In [1]: import numpy as np

In [2]: np.set_printoptions(precision=3, suppress=True, linewidth=120, sign=" ")

In [3]: rd = lambda a: np.round(a, 3) + 0

In [4]: m1 = np.load("mat.npy")

In [5]: rd(m1)
Out[5]: 
array([[-0.181,  0.417,  1.068,  0.859, -0.536],
       [ 0.417, -0.475, -0.011,  0.697,  0.589],
       [ 1.068, -0.011,  1.226,  1.359,  0.773],
       [ 0.859,  0.697,  1.359,  0.314,  0.254],
       [-0.536,  0.589,  0.773,  0.254, -0.884]])

In [6]: # symmetric

In [7]: [round(float(x), 3) for x in np.linalg.svd(m1, compute_uv=False)[:3]]
Out[7]: [3.0, 2.0, 1.0]

In [8]: np.linalg.cond(m1) > 100
Out[8]: np.True_

In [9]: np.argsort(-np.linalg.norm(m1, axis=0).round(6), kind="stable")[:3]
Out[9]: array([ 2,  3,  0])

In [10]: K = np.array([[4, -1, 3, -1, 1, 3, 0],
    ...:     [3, -2, 2, -2, 0, 2, -1],
    ...:     [3, -2, 2, -2, 0, 2, -1],
    ...:     [3, -2, 2, -2, 0, 2, -1],
    ...:     [5, 0, 4, 0, 2, 4, 1]])

In [11]: # looks like rank 2

In [12]: np.linalg.cond(K) > 100
Out[12]: np.True_

In [13]: [round(float(x), 3) for x in np.linalg.svd(K, compute_uv=False)[:3]]
Out[13]: [12.613, 4.231, 0.0]

In [14]: np.linalg.matrix_rank(K, rtol=0.1)
Out[14]: np.int64(2)

In [15]: M = np.array([[1, 0, 0, 0, 0],
    ...:     [3, 1, 0, 0, 0],
    ...:     [0, 1, 1, 0, 0],
    ...:     [-2, 3, 2, 1, 0],
    ...:     [0, -1, -3, -2, 1]])

In [16]: # triangular: eigenvalues sit on the diagonal

In [17]: rng = np.random.default_rng(143)

In [18]: labels = rng.permutation(5)

In [19]: labels
Out[19]: array([ 4,  1,  2,  3,  0])

In [20]: A2 = M[labels][:, labels]

In [21]: np.trace(A2)
Out[21]: np.int64(5)

In [22]: np.allclose(A2, M)
Out[22]: False

In [23]: rd(np.sort(np.abs(np.linalg.eigvals(A2))))
Out[23]: array([ 1.,  1.,  1.,  1.,  1.])

In [24]: np.diag(A2)
Out[24]: array([ 1,  1,  1,  1,  1])

In [25]: evals, V = np.linalg.eig(M)

In [26]: rd(np.sort(np.linalg.eigvals(np.linalg.inv(M))))
Out[26]: array([ 1.+0.j,  1.+0.j,  1.+0.j,  1.+0.j,  1.+0.j])

In [27]: M @ M
Out[27]: 
array([[  1,   0,   0,   0,   0],
       [  6,   1,   0,   0,   0],
       [  3,   2,   1,   0,   0],
       [  5,   8,   4,   1,   0],
       [  1, -11, -10,  -4,   1]])

In [28]: rd(np.sort(np.linalg.eigvals(M)))
Out[28]: array([ 1.,  1.,  1.,  1.,  1.])

In [29]: [int(np.linalg.matrix_rank(np.linalg.matrix_power(M, p))) for p in range(1, 6)]
Out[29]: [5, 5, 5, 5, 5]

In [30]: np.linalg.matrix_rank(M - M[0, 0] * np.eye(5))
Out[30]: np.int64(4)

In [31]: np.prod(np.diag(M)), rd(np.linalg.det(M))
Out[31]: (np.int64(1), np.float64(1.0))

In [32]: labels = rng.permutation(5)

In [33]: A2 = M[:, labels] * rng.choice([-1, 1], 5)

In [34]: A2
Out[34]: 
array([[ 0,  1,  0,  0,  0],
       [ 0,  3,  0,  0, -1],
       [-1,  0,  0,  0, -1],
       [-2, -2,  0, -1, -3],
       [ 3,  0, -1,  2,  1]])

In [35]: Uu, _, vt = np.linalg.svd(M.T @ A2)

In [36]: rd(Uu @ vt)
Out[36]: 
array([[ 0.,  1.,  0.,  0.,  0.],
       [ 0.,  0.,  0.,  0., -1.],
       [-1.,  0.,  0.,  0.,  0.],
       [ 0.,  0.,  0., -1.,  0.],
       [ 0.,  0., -1.,  0.,  0.]])

In [37]: labels
Out[37]: array([ 2,  0,  4,  3,  1])

In [38]: feats = np.load("out0.npy")

In [39]: feats
Out[39]: 
array([[-0.429,  3.012,  1.594,  0.176, -1.381],
       [-0.431,  3.004,  1.584,  0.186, -1.372],
       [ 0.219, -1.515, -0.773, -0.118,  0.713],
       [ 0.359, -2.963, -1.621, -0.177,  1.41 ],
       [-0.423,  3.007,  1.642,  0.214, -1.383],
       [ 0.016,  0.011, -0.012,  0.011, -0.017],
       [-0.004, -0.022, -0.022, -0.005, -0.019],
       [-0.412,  3.004,  1.586,  0.192, -1.375],
       [ 0.428, -3.   , -1.627, -0.191,  1.421],
       [ 0.024, -0.01 ,  0.015,  0.005, -0.032],
       [ 0.018, -0.036,  0.009, -0.018, -0.018],
       [ 0.395, -3.017, -1.628, -0.202,  1.379],
       [-0.192,  1.543,  0.809,  0.083, -0.693],
       [-0.417,  2.999,  1.581,  0.204, -1.411],
       [-0.604,  4.534,  2.418,  0.311, -2.089],
       [-0.17 ,  1.51 ,  0.809,  0.095, -0.711],
       [-0.575,  4.517,  2.408,  0.301, -2.068],
       [ 0.626, -4.513, -2.368, -0.294,  2.094],
       [ 0.588, -4.504, -2.4  , -0.278,  2.098],
       [ 0.207, -1.514, -0.766, -0.086,  0.708],
       [-0.198,  1.498,  0.789,  0.13 , -0.688],
       [-0.403,  2.999,  1.604,  0.185, -1.416],
       [-0.413,  2.974,  1.593,  0.21 , -1.41 ],
       [-0.187,  1.497,  0.795,  0.059, -0.701],
       [ 0.224, -1.525, -0.838, -0.098,  0.722],
       [ 0.408, -3.   , -1.596, -0.206,  1.405],
       [ 0.596, -4.488, -2.38 , -0.319,  2.123],
       [ 0.214, -1.469, -0.822, -0.11 ,  0.706],
       [ 0.553, -4.509, -2.394, -0.326,  2.089],
       [-0.602,  4.489,  2.42 ,  0.247, -2.093],
       [-0.382,  3.004,  1.615,  0.256, -1.407],
       [-0.389,  2.991,  1.576,  0.201, -1.394],
       [-0.412,  2.99 ,  1.587,  0.203, -1.426],
       [-0.226,  1.485,  0.8  ,  0.132, -0.698],
       [ 0.412, -2.991, -1.591, -0.179,  1.369],
       [-0.398,  3.002,  1.62 ,  0.23 , -1.393],
       [-0.39 ,  2.986,  1.636,  0.219, -1.41 ]])

In [40]: cen = feats - feats.mean(axis=0)

In [41]: Uu, sv, vt = np.linalg.svd(cen, full_matrices=False)

In [42]: np.abs(vt[0]).argmax()
Out[42]: np.int64(1)

In [43]: rd(sv)
Out[43]: array([ 21.614,   0.134,   0.124,   0.109,   0.105])

In [44]: rd((sv ** 2).sum() ** 2 / (sv ** 4).sum())
Out[44]: np.float64(1.0)

In [45]: rd(np.abs(vt[-1]))
Out[45]: array([ 0.503,  0.224,  0.678,  0.157,  0.461])

In [46]: rd(cen.mean(axis=0))
Out[46]: array([ 0.,  0.,  0.,  0.,  0.])

In [47]: rd(sv ** 2 / (sv ** 2).sum())
Out[47]: array([ 1.,  0.,  0.,  0.,  0.])

In [48]: labels = feats[:, 2] > np.median(feats[:, 2])

In [49]: f = feats[labels].mean(axis=0) - feats[~labels].mean(axis=0)

In [50]: rd((((feats - feats.mean(axis=0)) @ f > 0) == labels).mean())
Out[50]: np.float64(0.946)

In [51]: np.argsort(-np.abs(f).round(6), kind="stable")
Out[51]: array([ 1,  2,  4,  0,  3])

In [52]: W0 = np.load("a.npy")

In [53]: W0
Out[53]: 
array([[-1.9,  1. ,  0. ],
       [-3. ,  1.1, -1. ],
       [-2. ,  1. ,  0.1]])

In [54]: w1 = np.array([[-3, 0, -3], [-2, -1, 3], [-2, 0, -3]])

In [55]: b = np.array([-1, -3, 0])

In [56]: hid = np.maximum(W0 @ w1 + b, 0)

In [57]: np.linalg.matrix_rank(hid)
Out[57]: np.int64(2)

In [58]: (hid > 0).mean(axis=0)
Out[58]: array([ 1.,  0.,  1.])

In [59]: (hid > 0).astype(int)
Out[59]: 
array([[ 1,  0,  1],
       [ 1,  0,  1],
       [ 1,  0,  1]])

In [60]: Z = np.array([[1, 1, 1], [-1, -2, 0], [2, -1, 2]])

In [61]: w1 @ Z
Out[61]: 
array([[-9,  0, -9],
       [ 5, -3,  4],
       [-8,  1, -8]])

In [62]: rd(hid @ Z)
Out[62]: 
array([[20.1, -6. , 20.1],
       [38.4, -7.5, 38.4],
       [20.2, -5.9, 20.2]])

In [63]: Uu, sv, vt = np.linalg.svd(W0)

In [64]: np.argmax(sv[:-1] / (sv[1:] + 1e-6)) + 1
Out[64]: np.int64(2)

In [65]: rd(sv)
Out[65]: array([ 4.495,  0.79 ,  0.054])

In [66]: A2 = Uu[:, :2] @ np.diag(sv[:2]) @ vt[:2]

In [67]: np.linalg.matrix_rank(A2)
Out[67]: np.int64(2)

In [68]: np.linalg.matrix_rank(W0, rtol=0.05)
Out[68]: np.int64(2)

In [69]: rd(np.abs(W0 - A2).max())
Out[69]: np.float64(0.034)

In [70]: rd(np.linalg.norm(W0 - A2, 2)), rd(sv[2])
Out[70]: (np.float64(0.054), np.float64(0.054))

In [71]: rd(np.linalg.norm(W0 - A2) / np.linalg.norm(W0))
Out[71]: np.float64(0.012)
